$ ipython --no-banner

In [1]: import numpy as np

In [2]: np.set_printoptions(suppress=True, linewidth=100)

In [3]: J = np.array([[2, -6, 2], [-6, 2, -6], [2, -6, 2]])

In [4]: J
Out[4]: 
array([[ 2, -6,  2],
       [-6,  2, -6],
       [ 2, -6,  2]])

In [5]: evals, V = np.linalg.eigh(J)

In [6]: round(evals.sum(), 2), np.trace(J)
Out[6]: (np.float64(6.0), np.int64(6))

In [7]: np.round(np.linalg.eigvalsh(J @ J), 2) + 0
Out[7]: array([  0.  ,  30.74, 133.26])

In [8]: np.round(V.T @ J @ V, 2) + 0
Out[8]: 
array([[-5.54,  0.  ,  0.  ],
       [ 0.  ,  0.  ,  0.  ],
       [ 0.  ,  0.  , 11.54]])

In [9]: np.round(np.linalg.svd(J, compute_uv=False), 2) + 0
Out[9]: array([11.54,  5.54,  0.  ])

In [10]: np.round(np.linalg.eigvalsh(J + -3 * np.eye(3)), 2)
Out[10]: array([-8.54, -3.  ,  8.54])

In [11]: np.round(V @ np.diag(evals) @ V.T, 2)
Out[11]: 
array([[ 2., -6.,  2.],
       [-6.,  2., -6.],
       [ 2., -6.,  2.]])

In [12]: np.round(V.T @ V, 2) + 0
Out[12]: 
array([[1., 0., 0.],
       [0., 1., 0.],
       [0., 0., 1.]])

In [13]: round(np.linalg.eigvalsh(J).min(), 2)
Out[13]: np.float64(-5.54)

In [14]: np.all(np.linalg.eigvalsh(J) > 0)
Out[14]: np.False_

In [15]: Uu, sv = np.linalg.svd(J)
Traceback (most recent call last):
  Cell In[15], line 1
    Uu, sv = np.linalg.svd(J)
ValueError: too many values to unpack (expected 2)


In [16]: Uu, sv, Vh = np.linalg.svd(J, full_matrices=False)

In [17]: np.round(sv / sv[0], 2) + 0
Out[17]: array([1.  , 0.48, 0.  ])

In [18]: np.round(np.cumsum(sv ** 2) / np.sum(sv ** 2), 2)
Out[18]: array([0.81, 1.  , 1.  ])

In [19]: np.allclose(Uu * sv @ Vh, J)
Out[19]: True

In [20]: np.round(np.abs(Vh[0]), 2)
Out[20]: array([0.53, 0.66, 0.53])

In [21]: round(np.sqrt((sv ** 2).sum()), 2), np.round(np.linalg.norm(J), 2)
Out[21]: (np.float64(12.81), np.float64(12.81))

In [22]: mat = np.load("run16.npy")

In [23]: mat
Out[23]: 
array([[ -1.2 ,  -0.9 ,  -5.94],
       [ -0.1 ,   0.2 ,  -0.54],
       [ -0.1 ,  -0.4 ,  -0.51],
       [ -0.2 ,  -0.7 ,  -1.01],
       [ -1.2 ,   1.4 ,  -6.01],
       [ -1.1 ,   1.8 ,  -5.43],
       [ -1.  ,  -1.7 ,  -4.96],
       [  0.7 ,   1.3 ,   3.51],
       [  0.5 ,   1.5 ,   2.49],
       [ -0.4 ,   0.8 ,  -1.94],
       [ -0.2 ,   1.4 ,  -1.  ],
       [ -2.2 ,  -1.4 , -10.91],
       [  1.3 ,  -0.5 ,   6.38],
       [  0.9 ,  -0.1 ,   4.52]])

In [24]: # column 2 dominates

In [25]: cen = (mat - mat.mean(axis=0)) / mat.std(axis=0)

In [26]: np.round(cen.std(axis=0), 2)
Out[26]: array([1., 1., 1.])

In [27]: c = np.linalg.lstsq(np.delete(cen, 2, axis=1), cen[:, 2])[0]

In [28]: np.abs(c).argmax()
Out[28]: np.int64(0)

In [29]: c.round(2) + 0
Out[29]: array([1., 0.])

In [30]: np.round(1 - np.var(cen[:, 2] - np.delete(cen, 2, axis=1) @ c), 2)
Out[30]: np.float64(1.0)
